% ipython --no-banner

In [1]: import numpy as np

In [2]: np.set_printoptions(precision=2, suppress=True, linewidth=140, sign=" ")

In [3]: A = np.loadtxt("mat.csv", delimiter=",")

In [4]: A.round(2) + 0
Out[4]: 
array([[ 0.06,  1.98,  2.26],
       [-1.75,  1.77, -1.67],
       [ 0.04, -2.07, -2.17],
       [ 1.71, -2.19,  1.14],
       [ 1.43, -0.29,  2.62],
       [ 0.2 ,  1.82,  2.38],
       [-1.66,  1.06, -2.26],
       [ 0.18, -2.21, -2.02],
       [ 0.11,  1.92,  2.3 ],
       [-1.41,  0.25, -2.64],
       [-0.71,  2.59,  1.34],
       [-1.74,  1.55, -1.89],
       [-1.31,  0.  , -2.7 ],
       [-0.95,  2.68,  0.95]])

In [5]: U, sig, Vh = np.linalg.svd(A)

In [6]: V = Vh[:(sig > 1e-8).sum()]

In [7]: rng = np.random.default_rng(38)

In [8]: x0 = A[13] + -2 * A[7] + rng.integers(2) * np.eye(3)[2]

In [9]: x0
Out[9]: array([-1.32,  7.11,  4.99])

In [10]: V.T @ V
Out[10]: 
array([[ 0.34, -0.35,  0.32],
       [-0.35,  0.82,  0.17],
       [ 0.32,  0.17,  0.84]])

In [11]: Xs = A - A.mean(axis=0)

In [12]: V = np.linalg.svd(Xs)[2][:2]

In [13]: other = Xs - Xs @ V.T @ V

In [14]: round(np.linalg.norm(other) / np.linalg.norm(Xs), 2)
Out[14]: np.float64(0.0)

In [15]: np.diag(V.T @ V)
Out[15]: array([ 0.34,  0.82,  0.84])

In [16]: np.round(np.cov(Xs @ V.T, rowvar=False), 2) + 0
Out[16]: 
array([[ 5.67,  0.  ],
       [ 0.  ,  3.37]])

In [17]: G = np.cov(A, rowvar=False)

In [18]: np.polyfit(A[:, 0], A[:, 2], 1)
Out[18]: array([ 1.23,  0.34])

In [19]: G.shape
Out[19]: (3, 3)

In [20]: np.argwhere(np.triu(np.abs(np.corrcoef(A.T)) > 0.8, 1))
Out[20]: array([], shape=(0, 2), dtype=int64)

In [21]: A.std(axis=0)
Out[21]: array([ 1.09,  1.69,  2.09])

In [22]: np.round(np.linalg.eigvalsh(G)[::-1], 2) + 0
Out[22]: array([ 5.67,  3.37,  0.  ])

In [23]: W2 = A[[4, 5]].astype(float)

In [24]: for _ in range(4):
    ...:     z = np.linalg.norm(A[:, None] - W2, axis=-1).argmin(axis=1)
    ...:     W2 = np.array([A[z == j].mean(axis=0) for j in range(2)])
    ...: 

In [25]: z
Out[25]: array([ 1,  1,  0,  0,  0,  1,  1,  0,  1,  1,  1,  1,  1,  1])

In [26]: W2
Out[26]: 
array([[ 0.84, -1.69, -0.11],
       [-0.92,  1.56, -0.19]])

In [27]: W2[1] - W2[0]
Out[27]: array([-1.76,  3.25, -0.09])

In [28]: m1 = np.load("m.npy")

In [29]: m1
Out[29]: 
array([[-0.55, -0.29,  1.9 ],
       [ 1.87, -0.53,  0.46],
       [ 0.44,  1.91,  0.41]])

In [30]: np.linalg.pinv(m1)
Out[30]: 
array([[-0.14,  0.47,  0.11],
       [-0.07, -0.13,  0.48],
       [ 0.48,  0.12,  0.1 ]])

In [31]: other = A / np.sqrt((A ** 2).mean(axis=1, keepdims=True))

In [32]: np.linalg.norm(other, axis=1)
Out[32]: array([ 1.73,  1.73,  1.73,  1.73,  1.73,  1.73,  1.73,  1.73,  1.73,  1.73,  1.73,  1.73,  1.73,  1.73])

In [33]: np.linalg.matrix_rank(other) == np.linalg.matrix_rank(A)
Out[33]: np.True_

In [34]: np.linalg.matrix_rank(A - A.mean(axis=1, keepdims=True))
Out[34]: np.int64(2)

In [35]: other[10]
Out[35]: array([-0.41,  1.49,  0.77])

In [36]: other = np.array([[-8, 3], [7, 2], [2, 4], [2, 6]])

In [37]: W2 = np.array([[2, 0, -2], [-1, -1, -1]])

In [38]: data = other @ W2

In [39]: data
Out[39]: 
array([[-19,  -3,  13],
       [ 12,  -2, -16],
       [  0,  -4,  -8],
       [ -2,  -6, -10]])

In [40]: W = np.array([[1, 2, -3, -1, -3], [0, 0, 4, 1, 0], [4, 4, 4, -5, 2]])

In [41]: c = np.array([2, 1, 2, 1, 0])

In [42]: H = np.maximum(data @ W + c, 0)

In [43]: H
Out[43]: 
array([[ 35,  15,  99,   0,  83],
       [  0,   0,   0,  67,   0],
       [  0,   0,   0,  37,   0],
       [  0,   0,   0,  47,   0]])

In [44]: (H > 0).astype(int)
Out[44]: 
array([[ 1,  1,  1,  0,  1],
       [ 0,  0,  0,  1,  0],
       [ 0,  0,  0,  1,  0],
       [ 0,  0,  0,  1,  0]])

In [45]: np.linalg.matrix_rank(H)
Out[45]: np.int64(2)

In [46]: W2 = np.array([[-3, -1, -2], [-3, 1, -1], [3, 2, -2], [0, 1, -3], [-2, 0, 3]])

In [47]: (H @ W2).round(6).argmax(axis=1)
Out[47]: array([ 1,  1,  1,  1])

In [48]: W @ W2
Out[48]: 
array([[-12,  -6,  -4],
       [ 12,   9, -11],
       [-16,   3,   1]])

In [49]: H @ W2
Out[49]: 
array([[ -19,  178,  -34],
       [   0,   67, -201],
       [   0,   37, -111],
       [   0,   47, -141]])

In [50]: dist = np.linalg.norm(A[:, None] - A[None], axis=-1)

In [51]: np.linalg.norm(A, axis=1)
Out[51]: array([ 3.,  3.,  3.,  3.,  3.,  3.,  3.,  3.,  3.,  3.,  3.,  3.,  3.,  3.])

In [52]: np.flatnonzero(dist[13] < dist.mean() / 2)
Out[52]: array([ 10,  13])

In [53]: dist[13]
Out[53]: array([ 1.79,  2.89,  5.77,  5.55,  4.16,  2.03,  3.67,  5.84,  1.88,  4.36,  0.46,  3.16,  4.55,  0.  ])

In [54]: np.unravel_index(dist.round(6).argmax(), dist.shape)
Out[54]: (np.int64(4), np.int64(9))

In [55]: K = np.loadtxt("w.csv", delimiter=",")

In [56]: K
Out[56]: 
array([[ 4.63, -1.55,  1.06],
       [-4.81,  1.25,  0.56],
       [-1.79, -0.48,  4.64],
       [ 4.7 , -1.51,  0.81],
       [ 4.12, -1.67,  2.28],
       [-4.1 ,  0.57,  2.81],
       [ 3.29, -1.66,  3.38],
       [ 3.57, -0.27, -3.5 ],
       [ 0.14,  1.01, -4.9 ],
       [ 4.08, -0.56, -2.84],
       [-4.25,  0.67,  2.55],
       [ 4.77, -1.45,  0.39],
       [-3.81,  1.68, -2.77],
       [ 4.75, -1.13, -1.06],
       [ 4.78, -1.44,  0.33],
       [-2.31, -0.29,  4.43],
       [-3.67,  1.68, -2.95],
       [ 4.05, -1.67,  2.41],
       [ 0.64, -1.21,  4.81],
       [ 4.37, -0.76, -2.3 ],
       [ 1.36,  0.63, -4.77],
       [ 1.05,  0.73, -4.83]])

In [57]: Xs = K - K.mean(axis=1)
---------------------------------------------------------------------------
ValueError                                Traceback (most recent call last)
Cell In[57], line 1
----> 1 Xs = K - K.mean(axis=1)

ValueError: operands could not be broadcast together with shapes (22,3) (22,) 

In [58]: Xs = K - K.mean(axis=0)

In [59]: U, sig, Vh = np.linalg.svd(Xs, full_matrices=False)

In [60]: np.linalg.matrix_rank(Xs)
Out[60]: np.int64(2)

In [61]: np.abs(U[:, 0]).argmax()
Out[61]: np.int64(1)

In [62]: M = np.load("dump.npy")

In [63]: M
Out[63]: 
array([[ 0, -2, -2],
       [ 0,  0, -3],
       [ 0,  0,  0]])

In [64]: round(np.linalg.eigvals(M).sum().real, 2)
Out[64]: np.float64(0.0)

In [65]: np.einsum("ij,ji->", M, M)
Out[65]: np.int64(0)

In [66]: np.linalg.eigvals(M)
Out[66]: array([ 0.,  0.,  0.])

In [67]: np.linalg.cond(M) > 100
Out[67]: np.True_

In [68]: np.round(np.linalg.norm(M, 2) / np.linalg.norm(M), 2)
Out[68]: np.float64(0.92)

In [69]: [round(float(x), 2) for x in np.linalg.svd(M, compute_uv=False)[:3]]
Out[69]: [3.81, 1.57, 0.0]
